>>> import numpy as np
>>> from numpy import linalg as LA
>>> np.set_printoptions(precision=3, suppress=True, linewidth=140, legacy="1.25")
>>> def rd(a):
...     return np.round(a, 3) + 0
... 
>>> X = np.load("data.npy")
>>> X
array([[ 0,  0,  0,  0,  0],
       [ 6,  0,  5,  1,  5],
       [ 1,  0,  1,  1,  4],
       [10,  2,  6,  2,  8],
       [ 5,  0,  6,  1,  4],
       [ 1,  0,  1,  1,  4],
       [ 1,  0,  1,  1,  4],
       [ 0,  0,  0,  0,  0],
       [ 6,  0,  5,  1,  5],
       [ 4,  5,  2,  5,  5],
       [ 0,  0,  0,  0,  0],
       [ 0,  0,  0,  0,  0],
       [ 4,  5,  2,  5,  5],
       [ 4,  0,  5,  0,  0],
       [ 0,  0,  0,  0,  0],
       [ 5,  0,  4,  0,  1],
       [ 0,  0,  0,  0,  0],
       [ 5,  2,  0,  1,  4],
       [ 0,  0,  0,  0,  0],
       [ 0,  0,  0,  0,  0]])
>>> cov = np.cov(X, rowvar=False)
>>> np.argwhere(np.triu(np.abs(np.corrcoef(X.T)) > 0.8, 1))
array([[0, 2],
       [1, 3]])
>>> rd(X.std(axis=0))
array([2.853, 1.552, 2.256, 1.465, 2.499])
>>> rd(np.corrcoef(X[:, 0], X[:, 2])[0, 1])
0.856
>>> rd(np.polyfit(X[:, 0], X[:, 2], 1))
array([0.677, 0.14 ])
>>> rng = np.random.default_rng(50)
>>> z = rng.permutation(5)
>>> Y = X[:, z] * rng.choice([-1, 1], 5)
>>> Y
array([[ 0,  0,  0,  0,  0],
       [-5, -5,  1,  6,  0],
       [-1, -4,  1,  1,  0],
       [-6, -8,  2, 10, -2],
       [-6, -4,  1,  5,  0],
       [-1, -4,  1,  1,  0],
       [-1, -4,  1,  1,  0],
       [ 0,  0,  0,  0,  0],
       [-5, -5,  1,  6,  0],
       [-2, -5,  5,  4, -5],
       [ 0,  0,  0,  0,  0],
       [ 0,  0,  0,  0,  0],
       [-2, -5,  5,  4, -5],
       [-5,  0,  0,  4,  0],
       [ 0,  0,  0,  0,  0],
       [-4, -1,  0,  5,  0],
       [ 0,  0,  0,  0,  0],
       [ 0, -4,  1,  5, -2],
       [ 0,  0,  0,  0,  0],
       [ 0,  0,  0,  0,  0]])
>>> U, _, Vt = LA.svd(X.T @ Y)
>>> z
array([2, 4, 3, 0, 1])
>>> rd(U @ Vt)
array([[ 0.,  0.,  0.,  1.,  0.],
       [ 0.,  0.,  0.,  0., -1.],
       [-1.,  0.,  0.,  0.,  0.],
       [ 0.,  0.,  1.,  0.,  0.],
       [ 0., -1.,  0.,  0.,  0.]])
